$ ipython --no-banner

In [1]: import numpy as np

In [2]: np.set_printoptions(precision=2, suppress=True, linewidth=160, floatmode="fixed")

In [3]: F = np.load("layer16.npy")

In [4]: F
Out[4]: 
array([[1, 0],
       [0, 1]])

In [5]: vals, vecs = np.linalg.eigh(F)

In [6]: vecs @ np.diag(vals) @ vecs.T
Out[6]: 
array([[1.00, 0.00],
       [0.00, 1.00]])

In [7]: np.linalg.eigvalsh(F + -3 * np.eye(2))
Out[7]: array([-2.00, -2.00])

In [8]: vals, vecs = np.linalg.eig(F)

In [9]: np.sort(np.linalg.eigvals(F.T))
Out[9]: array([1.00, 1.00])

In [10]: np.sort(np.linalg.eigvals(F @ F))
Out[10]: array([1.00, 1.00])

In [11]: np.sort(np.linalg.eigvals(np.linalg.inv(F)))
Out[11]: array([1.00, 1.00])

In [12]: A2 = np.array([[0, 0, 2], [-1, -2, 3]])

In [13]: C = np.kron(A2, F)

In [14]: C.shape
Out[14]: (4, 6)

In [15]: np.round(np.linalg.norm(C, 2), 2), round(float(np.linalg.norm(A2, 2) * np.linalg.norm(F, 2)), 2)
Out[15]: (np.float64(4.1), 4.1)

In [16]: W0 = np.tanh(np.array([[-1.2],
    ...:     [1.0],
    ...:     [-2.1],
    ...:     [-0.4],
    ...:     [-0.2],
    ...:     [0.6],
    ...:     [-1.9],
    ...:     [0.9],
    ...:     [0.0],
    ...:     [0.7],
    ...:     [-1.1],
    ...:     [0.0],
    ...:     [0.0],
    ...:     [-1.3],
    ...:     [0.8],
    ...:     [1.5]]) @ np.array([[-1.9, 0.5, 0.6, 0.5]]))

In [17]: W0
Out[17]: 
array([[ 0.98, -0.54, -0.62, -0.54],
       [-0.96,  0.46,  0.54,  0.46],
       [ 1.00, -0.78, -0.85, -0.78],
       [ 0.64, -0.20, -0.24, -0.20],
       [ 0.36, -0.10, -0.12, -0.10],
       [-0.81,  0.29,  0.35,  0.29],
       [ 1.00, -0.74, -0.81, -0.74],
       [-0.94,  0.42,  0.49,  0.42],
       [ 0.00,  0.00,  0.00,  0.00],
       [-0.87,  0.34,  0.40,  0.34],
       [ 0.97, -0.50, -0.58, -0.50],
       [ 0.00,  0.00,  0.00,  0.00],
       [ 0.00,  0.00,  0.00,  0.00],
       [ 0.99, -0.57, -0.65, -0.57],
       [-0.91,  0.38,  0.45,  0.38],
       [-0.99,  0.64,  0.72,  0.64]])

In [18]: # looks like rank 3

In [19]: G = np.cov(W0, rowvar=False)

In [20]: G.shape
Out[20]: (4, 4)

In [21]: np.round(np.linalg.eigvalsh(G)[::-1], 2) + 0
Out[21]: array([1.37, 0.02, 0.00, 0.00])

In [22]: np.argwhere(np.triu(np.abs(np.corrcoef(W0.T)) > 0.8, 1))
Out[22]: 
array([[0, 1],
       [0, 2],
       [0, 3],
       [1, 2],
       [1, 3],
       [2, 3]])

In [23]: np.corrcoef(W0.T)
Out[23]: 
array([[ 1.00, -0.97, -0.98, -0.97],
       [-0.97,  1.00,  1.00,  1.00],
       [-0.98,  1.00,  1.00,  1.00],
       [-0.97,  1.00,  1.00,  1.00]])

In [24]: round(float(np.corrcoef(W0[:, 2], W0[:, 3])[0, 1]), 2)
Out[24]: 1.0

In [25]: rk = np.linalg.matrix_rank(W0)

In [26]: rk
Out[26]: np.int64(3)

In [27]: ns = np.linalg.svd(W0)[2][rk:].T

In [28]: [int(np.linalg.matrix_rank(W0[:i])) for i in range(1, len(W0) + 1)]
Out[28]: [1, 2, 3, 3, 3, 3, 3, 3, 3, 3, 3, 3, 3, 3, 3, 3]

In [29]: np.linalg.matrix_rank(W0.T @ W0), np.linalg.matrix_rank(W0 @ W0.T)
Out[29]: (np.int64(3), np.int64(3))

In [30]: [int(np.linalg.matrix_rank(W0[:, :j + 1])) for j in range(4)]
Out[30]: [1, 2, 3, 3]

In [31]: np.round(ns[:, 0] / ns[np.abs(ns[:, 0]).round(6).argmax(), 0], 2) + 0
Out[31]: array([ 0.00,  1.00,  0.00, -1.00])

In [32]: ns.shape
Out[32]: (4, 1)

In [33]: x0 = np.array([2, -2])

In [34]: np.sort(np.abs(np.degrees(np.angle(np.linalg.eigvals(F)))))
Out[34]: array([0.00, 0.00])

In [35]: round(np.linalg.det(F), 2)
Out[35]: np.float64(1.0)

In [36]: 2 - np.linalg.matrix_rank(F - np.eye(2), tol=1e-8)
Out[36]: np.int64(2)

In [37]: feats = np.arange(24).reshape(6, 4) + -2

In [38]: feats
Out[38]: 
array([[-2, -1,  0,  1],
       [ 2,  3,  4,  5],
       [ 6,  7,  8,  9],
       [10, 11, 12, 13],
       [14, 15, 16, 17],
       [18, 19, 20, 21]])

In [39]: # looks like rank 2

In [40]: np.sort(np.abs(np.linalg.eigvals(F)))
Out[40]: array([1.00, 1.00])

In [41]: np.allclose(F @ F.T, F.T @ F)
Out[41]: True

In [42]: np.allclose(F, F.T)
Out[42]: True

In [43]: np.round(np.abs(np.linalg.eigvals(F)).max(), 2)
Out[43]: np.float64(1.0)

In [44]: np.round(np.linalg.det(F), 2)
Out[44]: np.float64(1.0)

In [45]: x0 = np.array([-2, 1, 4, -1])

In [46]: (feats @ x0).argmax()
Out[46]: np.int64(5)

In [47]: feats @ np.ones(4)
Out[47]: array([-2.00, 14.00, 30.00, 46.00, 62.00, 78.00])

In [48]: feats @ np.eye(4)[3]
Out[48]: array([ 1.00,  5.00,  9.00, 13.00, 17.00, 21.00])

In [49]: np.sign((feats @ x0).round(6))
Out[49]: array([1, 1, 1, 1, 1, 1])

In [50]: np.einsum("ij,j->i", feats, x0)
Out[50]: array([ 2, 10, 18, 26, 34, 42])

In [51]: np.linalg.cond(feats) > 100
Out[51]: np.True_

In [52]: [round(float(x), 2) for x in np.linalg.svd(feats, compute_uv=False)[:3]]
Out[52]: [57.5, 3.19, 0.0]

In [53]: u = np.array([1, -2])

In [54]: np.convolve(W0[0], u)
Out[54]: array([ 0.98, -2.50,  0.46,  0.70,  1.07])

In [55]: np.cross(W0[0, :3], W0[9, :3])
Out[55]: array([-0.01,  0.15, -0.14])

In [56]: np.polyval(u, W0[0])
Out[56]: array([-1.02, -2.54, -2.62, -2.54])

In [57]: np.correlate(W0[0], W0[9], "full")
Out[57]: array([ 0.33,  0.21, -0.09, -1.46,  0.05,  0.36,  0.47])

In [58]: round(float(np.linalg.norm(feats, "nuc")), 2)
Out[58]: 60.68

In [59]: np.linalg.norm(feats, axis=1)
Out[59]: array([ 2.45,  7.35, 15.17, 23.11, 31.08, 39.06])

In [60]: round(np.linalg.norm(feats[5] - feats[2]), 2)
Out[60]: np.float64(24.0)

In [61]: np.linalg.norm(feats, axis=1).argmax()
Out[61]: np.int64(5)

In [62]: feats[5] @ feats[2]
Out[62]: np.int64(590)

In [63]: round(np.linalg.norm(feats[5], 1), 2), round(np.linalg.norm(feats[5], np.inf), 2)
Out[63]: (np.float64(78.0), np.float64(21.0))

In [64]: E = np.load("mat.npy")

In [65]: E
Out[65]: 
array([[ 1.00,  3.00,  0.00,  0.00,  0.00],
       [ 3.00,  5.00,  3.00,  0.00,  0.00],
       [ 0.00,  3.00, -2.00,  3.00,  0.00],
       [ 0.00,  0.00,  3.00, -3.00,  3.00],
       [ 0.00,  0.00,  0.00,  3.00, -5.00]])

In [66]: np.trace(E)
Out[66]: np.float64(-4.0)

In [67]: (E + E.T) / 2
Out[67]: 
array([[ 1.00,  3.00,  0.00,  0.00,  0.00],
       [ 3.00,  5.00,  3.00,  0.00,  0.00],
       [ 0.00,  3.00, -2.00,  3.00,  0.00],
       [ 0.00,  0.00,  3.00, -3.00,  3.00],
       [ 0.00,  0.00,  0.00,  3.00, -5.00]])

In [68]: round(float(np.linalg.det(E)), 2)
Out[68]: -186.0

In [69]: np.sort(np.abs(np.linalg.eigvals(E)))
Out[69]: array([0.67, 1.17, 4.07, 7.45, 7.88])

In [70]: np.round(np.abs(np.linalg.eigvals(E)).max(), 2)
Out[70]: np.float64(7.88)

In [71]: np.allclose(E, E.T)
Out[71]: True

In [72]: K = np.loadtxt("out1.csv", delimiter=",")

In [73]: K
Out[73]: 
array([[ 2.00,  0.00,  3.00, -2.00,  3.00],
       [ 4.00,  2.00,  5.00,  0.00,  5.00],
       [ 3.00,  1.00,  4.00, -1.00,  4.00]])

In [74]: # looks like rank 2

In [75]: u = np.array([2, 5])

In [76]: np.polyval(u, K[0])
Out[76]: array([ 9.00,  5.00, 11.00,  1.00, 11.00])

In [77]: np.array([np.convolve(row, u, "same") for row in K])
Out[77]: 
array([[ 4.00, 10.00,  6.00, 11.00, -4.00],
       [ 8.00, 24.00, 20.00, 25.00, 10.00],
       [ 6.00, 17.00, 13.00, 18.00,  3.00]])

In [78]: np.cross(K[0, :3], K[2, :3])
Out[78]: array([-3.00,  1.00,  2.00])

In [79]: np.correlate(K[0], K[2], "full")
Out[79]: array([ 8.00, -2.00, 20.00, -9.00, 32.00, -8.00, 19.00, -3.00,  9.00])

In [80]: np.linalg.matrix_rank(K, rtol=0.1)
Out[80]: np.int64(2)

In [81]: [round(float(x), 2) for x in np.linalg.svd(K, compute_uv=False)[:3]]
Out[81]: [11.61, 2.05, 0.0]

In [82]: round(float(np.linalg.norm(K, 2) / np.linalg.norm(K)), 2)
Out[82]: 0.98

In [83]: np.linalg.cond(K) > 100
Out[83]: np.True_

In [84]: np.argsort(-np.linalg.norm(K, axis=0).round(6), kind="stable")[:3]
Out[84]: array([2, 4, 0])

In [85]: np.linalg.lstsq(K[:-1].T, K[-1])[2]
Out[85]: np.int32(2)

In [86]: try:
    ...:     np.linalg.inv(K)
    ...: except np.linalg.LinAlgError as e:
    ...:     print(e)
    ...: 
Last 2 dimensions of the array must be square

In [87]: A2 = K / np.sqrt((K ** 2).mean(axis=1, keepdims=True))

In [88]: A2[1]
Out[88]: array([1.07, 0.53, 1.34, 0.00, 1.34])

In [89]: np.linalg.norm(A2, axis=1)
Out[89]: array([2.24, 2.24, 2.24])

In [90]: np.linalg.matrix_rank(K - K.mean(axis=1, keepdims=True))
Out[90]: np.int64(1)

In [91]: np.linalg.matrix_rank(A2) == np.linalg.matrix_rank(K)
Out[91]: np.True_

In [92]: X = np.loadtxt("m.csv", delimiter=",")

In [93]: X
Out[93]: 
array([[-0.37, -0.31,  0.84],
       [ 0.65, -0.75,  0.04],
       [-0.60, -0.46, -0.24],
       [-0.28, -0.35, -0.49]])

In [94]: # orthonormal columns

In [95]: rng = np.random.default_rng(334237)

In [96]: lab = rng.permutation(3)

In [97]: A2 = X[:, lab] * rng.choice([-1, 1], 3)

In [98]: A2
Out[98]: 
array([[-0.37, -0.31, -0.84],
       [ 0.65, -0.75, -0.04],
       [-0.60, -0.46,  0.24],
       [-0.28, -0.35,  0.49]])

In [99]: U, _, Vh = np.linalg.svd(X.T @ A2)

In [100]: np.round(U @ Vh, 2) + 0
Out[100]: 
array([[ 1.00,  0.00,  0.00],
       [ 0.00,  1.00,  0.00],
       [ 0.00,  0.00, -1.00]])

In [101]: np.round(np.linalg.lstsq(X, A2)[0], 2) + 0
Out[101]: 
array([[ 1.00,  0.00,  0.00],
       [ 0.00,  1.00,  0.00],
       [ 0.00,  0.00, -1.00]])

In [102]: m1 = np.array([[0, 0, 0, 0, 0],
     ...:     [0, 0, 0, 0, 2],
     ...:     [-1, 0, 0, 0, 0],
     ...:     [0, 2, 0, 0, -3],
     ...:     [0, -3, 0, 0, 2]])

In [103]: # splits into 2 blocks

In [104]: U, s, Vh = np.linalg.svd(m1)

In [105]: vecs = Vh[:(s > 1e-8).sum()]

In [106]: x0 = m1[0] + -2 * m1[4] + rng.integers(2) * np.eye(5)[2]

In [107]: x0
Out[107]: array([ 0.00,  6.00,  1.00,  0.00, -4.00])

In [108]: np.allclose(vecs.T @ vecs @ x0, x0)
Out[108]: False

In [109]: np.round(vecs.T @ vecs, 2) + 0
Out[109]: 
array([[1.00, 0.00, 0.00, 0.00, 0.00],
       [0.00, 1.00, 0.00, 0.00, 0.00],
       [0.00, 0.00, 0.00, 0.00, 0.00],
       [0.00, 0.00, 0.00, 0.00, 0.00],
       [0.00, 0.00, 0.00, 0.00, 1.00]])

In [110]: m1 - m1[0]
Out[110]: 
array([[ 0,  0,  0,  0,  0],
       [ 0,  0,  0,  0,  2],
       [-1,  0,  0,  0,  0],
       [ 0,  2,  0,  0, -3],
       [ 0, -3,  0,  0,  2]])

In [111]: np.linalg.rank(m1)
---------------------------------------------------------------------------
AttributeError                            Traceback (most recent call last)
Cell In[111], line 1
----> 1 np.linalg.rank(m1)

AttributeError: module 'numpy.linalg' has no attribute 'rank'

In [112]: np.round(np.linalg.svd(m1, compute_uv=False), 2) + 0
Out[112]: array([5.21, 1.68, 1.00, 0.00, 0.00])

In [113]: m1.sum(axis=0)
Out[113]: array([-1, -1,  0,  0,  1])

In [114]: np.count_nonzero(m1)
Out[114]: np.int64(6)

In [115]: m1[5]
---------------------------------------------------------------------------
IndexError                                Traceback (most recent call last)
Cell In[115], line 1
----> 1 m1[5]

IndexError: index 5 is out of bounds for axis 0 with size 5

In [116]: m1.mean(axis=0)
Out[116]: array([-0.20, -0.20,  0.00,  0.00,  0.20])
